% python3 -q
>>> import numpy as np
>>> from numpy import linalg as LA
>>> np.set_printoptions(precision=3, suppress=True, linewidth=120, sign=" ")
>>> arr = np.load("block3.npy")
>>> arr
array([[ 4, -2,  2],
       [ 4,  4, -4],
       [-1, -4,  4]])
>>> rk = LA.matrix_rank(arr)
>>> rk
np.int64(2)
>>> null = LA.svd(arr)[2][rk:].T
>>> [int(LA.matrix_rank(arr[:i])) for i in range(1, len(arr) + 1)]
[1, 2, 2]
>>> null[:, 0] / null[np.abs(null[:, 0]).round(6).argmax(), 0]
array([ 0.,  1.,  1.])
>>> [int(LA.matrix_rank(np.delete(arr, i, axis=0))) for i in range(3)]
[2, 2, 2]
>>> np.allclose(arr @ null, 0)
True
>>> W0 = np.loadtxt("m.csv", delimiter=",")
>>> W0
array([[ 1.   ,  0.9  ,  0.81 ,  0.729],
       [ 0.9  ,  1.   ,  0.9  ,  0.81 ],
       [ 0.81 ,  0.9  ,  1.   ,  0.9  ],
       [ 0.729,  0.81 ,  0.9  ,  1.   ]])
>>> evals, V = LA.eigh(W0)
>>> vec = np.array([2, 0, 1, 2])
>>> LA.eigvalsh(W0[1:, 1:])
array([ 0.069,  0.19 ,  2.741])
>>> Uu, sv, Vh = LA.svd(W0)
>>> sv
array([ 3.527,  0.31 ,  0.102,  0.061])
>>> M2 = Uu[:, :1] @ np.diag(sv[:1]) @ Vh[:1]
>>> round(LA.norm(W0 - M2, 2), 3), round(sv[1], 3)
(np.float64(0.31), np.float64(0.31))
>>> M2 = np.array([[2, -1, 0], [-3, -3, 3], [0, 0, -2]])
>>> data = np.triu(M2)
>>> data
array([[ 2, -1,  0],
       [ 0, -3,  3],
       [ 0,  0, -2]])
>>> # triangular
>>> Q, Rm = LA.qr(data)
>>> Q.shape, Rm.shape
((3, 3), (3, 3))
>>> Q @ Rm
array([[ 2., -1.,  0.],
       [ 0., -3.,  3.],
       [ 0.,  0., -2.]])
>>> abs(Rm[0, 0]), np.round(LA.norm(data[:, 0]), 3)
(np.float64(2.0), np.float64(2.0))
>>> rng = np.random.default_rng(94)
>>> idx = rng.permutation(3)
>>> idx
array([ 0,  2,  1])
>>> M2 = data[idx][:, idx]
>>> np.sort(np.abs(LA.eigvals(M2)))
array([ 2.,  2.,  3.])
>>> round(LA.det(M2), 3), round(float(LA.det(data[idx])), 3)
(np.float64(12.0), -12.0)
>>> arr @ arr
array([[  6, -24,  24],
       [ 36,  24, -24],
       [-24, -30,  30]])
>>> np.round(np.sort(np.abs(LA.eigvals(arr))), 3) + 0
array([ 0.   ,  6.481,  6.481])
>>> LA.matrix_power(arr, 2)
array([[  6, -24,  24],
       [ 36,  24, -24],
       [-24, -30,  30]])
>>> proj = np.triu(np.array([[1, 0, 2, -2], [0, 2, 1, -1], [0, -1, -2, -2], [-2, 1, -2, 0]]), 1) + np.eye(4)
>>> M2 = proj @ W0 @ LA.inv(proj)
>>> np.poly(M2)
array([ 1.   , -4.   ,  1.726, -0.203,  0.007])
>>> np.trace(M2), np.trace(W0)
(np.float64(4.0), np.float64(4.0))
>>> proj @ W0 - W0 @ proj
array([[ 0.162,  0.18 , -2.7  ,  4.32 ],
       [ 0.081,  0.09 , -2.7  ,  4.5  ],
       [-1.458, -1.62 , -4.32 ,  2.52 ],
       [ 0.   ,  0.   , -2.268,  4.068]])
>>> LA.matrix_rank(M2)
np.int64(4)
>>> J = np.loadtxt("mat.csv", delimiter=",")
>>> J
array([[ 1.273,  0.314, -3.749],
       [ 0.854, -0.136, -2.649],
       [ 0.101, -0.499, -1.071],
       [-0.078, -0.208, -0.238],
       [-0.055, -0.129, -0.139],
       [ 0.046,  0.085,  0.082],
       [ 0.777,  0.962,  0.754],
       [ 1.269,  1.41 ,  1.063],
       [ 1.371,  1.496,  1.122],
       [ 2.079,  2.06 ,  1.514],
       [ 2.463,  2.344,  1.717],
       [ 5.536,  4.317,  3.268],
       [ 5.831,  4.489,  3.416],
       [ 6.468,  4.85 ,  3.735],
       [ 6.516,  4.876,  3.759],
       [ 8.509,  5.95 ,  4.767],
       [ 8.648,  6.022,  4.838],
       [ 9.858,  6.637,  5.458],
       [10.074,  6.745,  5.57 ],
       [10.087,  6.751,  5.576],
       [13.712,  8.474,  7.474],
       [13.942,  8.579,  7.597],
       [14.547,  8.852,  7.919],
       [16.425,  9.681,  8.929]])
>>> M2 = np.array([[2, 0, 2], [-1, 2, 2]])
>>> basis = np.kron(M2, arr)
>>> basis
array([[ 8, -4,  4,  0,  0,  0,  8, -4,  4],
       [ 8,  8, -8,  0,  0,  0,  8,  8, -8],
       [-2, -8,  8,  0,  0,  0, -2, -8,  8],
       [-4,  2, -2,  8, -4,  4,  8, -4,  4],
       [-4, -4,  4,  8,  8, -8,  8,  8, -8],
       [ 1,  4, -4, -2, -8,  8, -2, -8,  8]])
>>> round(float(LA.norm(basis, 2)), 3), round(LA.norm(M2, 2) * LA.norm(arr, 2), 3)
(28.766, np.float64(28.766))
>>> LA.matrix_rank(basis)
np.int64(4)
>>> basis.sum(axis=0)
array([ 7, -2,  2, 14, -4,  4, 28, -8,  8])
>>> basis.mean(axis=0)
array([ 1.167, -0.333,  0.333,  2.333, -0.667,  0.667,  4.667, -1.333,  1.333])
>>> basis[:, 9]
Traceback (most recent call last):
  File "<python-input-53>", line 1, in <module>
    basis[:, 9]
    ~~~~~^^^^^^
IndexError: index 9 is out of bounds for axis 1 with size 9
>>> np.count_nonzero(basis)
np.int64(45)
>>> LA.matrix_rank(basis)
np.int64(4)
>>> Uu, sv, Vh = LA.svd(J)
>>> sv
array([ 50.491,   4.935,   2.047])
>>> np.argmax(sv[:-1] / (sv[1:] + 1e-6)) + 1
np.int64(1)
>>> M2 = Uu[:, :1] @ np.diag(sv[:1]) @ Vh[:1]
>>> LA.matrix_rank(M2)
np.int64(1)
>>> Ac = (J - J.mean(axis=0)) / J.std(axis=0)
>>> np.argwhere(np.abs(Ac) > 2)
array([[  0,   2],
       [ 23,   0]])
>>> Ac.std(axis=0)
array([ 1.,  1.,  1.])
>>> c = LA.lstsq(np.delete(Ac, 2, axis=1), Ac[:, 2])[0]
>>> np.abs(c).argmax()
np.int64(1)
>>> c
array([-0.447,  1.41 ])
>>> M = np.load("a.npy")
>>> M
array([[-4.394,  1.628, -0.276],
       [ 6.824,  4.594,  2.435],
       [ 3.09 ,  3.626,  1.178],
       [ 3.66 ,  3.857, -0.132],
       [-3.844,  1.963, -3.546],
       [ 1.516,  3.235,  0.353],
       [-3.531,  1.63 ,  4.001],
       [ 6.772,  4.725, -0.19 ],
       [ 0.263,  2.963, -1.015],
       [ 1.196,  3.055,  1.991],
       [-6.647,  0.848,  2.497],
       [ 3.1  ,  3.38 ,  5.652],
       [-9.148,  0.155,  2.473],
       [ 1.588,  3.329, -0.987]])
>>> t3 = np.stack([M, 3 * M, M[::-1]])
>>> np.einsum("bij,cij->bc", t3, t3)
array([[ 524.581, 1573.742, -125.754],
       [1573.742, 4721.227, -377.262],
       [-125.754, -377.262,  524.581]])
>>> LA.matrix_rank(J, rtol=0.1)
np.int64(1)
>>> round(np.log10(LA.cond(J)))
1
>>> np.argsort(-LA.norm(J, axis=0).round(6), kind="stable")[:3]
array([ 0,  1,  2])
>>> np.abs(LA.svd(J)[2][-1])
array([ 0.462,  0.868,  0.185])
>>> [round(float(x), 3) for x in LA.svd(J, compute_uv=False)[:3]]
[50.491, 4.935, 2.047]
>>> K = np.array([[1.6, 2.8, 0.8],
...     [-0.4, 1.2, 0.1],
...     [0.3, 0.7, -0.8],
...     [2.4, -1.0, 0.3],
...     [-1.5, -0.2, -1.2],
...     [0.9, 0.2, 1.2],
...     [-0.4, 0.2, 0.3],
...     [0.5, 0.6, 0.8],
...     [0.4, -0.4, -0.3],
...     [1.4, 0.9, -0.7],
...     [0.0, 0.4, -0.8],
...     [0.8, 1.3, -0.6],
...     [0.9, 1.2, 0.2],
...     [-0.8, -0.3, 2.2],
...     [0.4, -2.0, -0.3],
...     [0.1, 0.6, -0.2],
...     [1.5, 0.7, 0.1],
...     [1.4, 0.7, -1.0],
...     [0.5, -1.1, -1.1],
...     [1.7, 0.7, 0.4],
...     [1.0, 1.2, 0.1],
...     [-1.5, 0.8, 2.5],
...     [2.7, 0.1, 0.3],
...     [-1.0, -1.0, 0.3],
...     [-1.3, -0.9, 0.0],
...     [1.5, 2.9, -1.1]])
>>> K[4] *= 20
>>> K
array([[  1.6,   2.8,   0.8],
       [ -0.4,   1.2,   0.1],
       [  0.3,   0.7,  -0.8],
       [  2.4,  -1. ,   0.3],
       [-30. ,  -4. , -24. ],
       [  0.9,   0.2,   1.2],
       [ -0.4,   0.2,   0.3],
       [  0.5,   0.6,   0.8],
       [  0.4,  -0.4,  -0.3],
       [  1.4,   0.9,  -0.7],
       [  0. ,   0.4,  -0.8],
       [  0.8,   1.3,  -0.6],
       [  0.9,   1.2,   0.2],
       [ -0.8,  -0.3,   2.2],
       [  0.4,  -2. ,  -0.3],
       [  0.1,   0.6,  -0.2],
       [  1.5,   0.7,   0.1],
       [  1.4,   0.7,  -1. ],
       [  0.5,  -1.1,  -1.1],
       [  1.7,   0.7,   0.4],
       [  1. ,   1.2,   0.1],
       [ -1.5,   0.8,   2.5],
       [  2.7,   0.1,   0.3],
       [ -1. ,  -1. ,   0.3],
       [ -1.3,  -0.9,   0. ],
       [  1.5,   2.9,  -1.1]])
>>> vec = np.array([-2, -1, -3])
>>> target = K @ vec
>>> try:
...     LA.solve(K, target)
... except LA.LinAlgError as e:
...     print(e)
... 
Last 2 dimensions of the array must be square
>>> LA.solve(K.T @ K, K.T @ target)
array([-2., -1., -3.])
>>> target = target + 0.3 * rng.normal(size=26)
>>> target
array([ -8.246,  -0.899,   1.154,  -4.622, 135.961,  -5.444,  -0.352,  -4.16 ,   0.163,  -2.157,   2.112,  -1.473,
        -3.672,  -4.597,   1.951,  -0.237,  -4.086,  -0.815,   3.152,  -4.755,  -3.465,  -5.408,  -6.38 ,   2.064,
         2.996,  -2.769])
>>> c, *_ = LA.lstsq(K, target)
>>> c.round()
array([-2., -1., -3.])
>>> [round(float(LA.norm(LA.solve(K.T @ K + lam * np.eye(3), K.T @ target))), 2) for lam in (0, 1, 10, 100)]
[3.73, 3.71, 3.61, 3.31]
>>> np.round(K.T @ (target - K @ c), 3) + 0
array([ 0.,  0.,  0.])
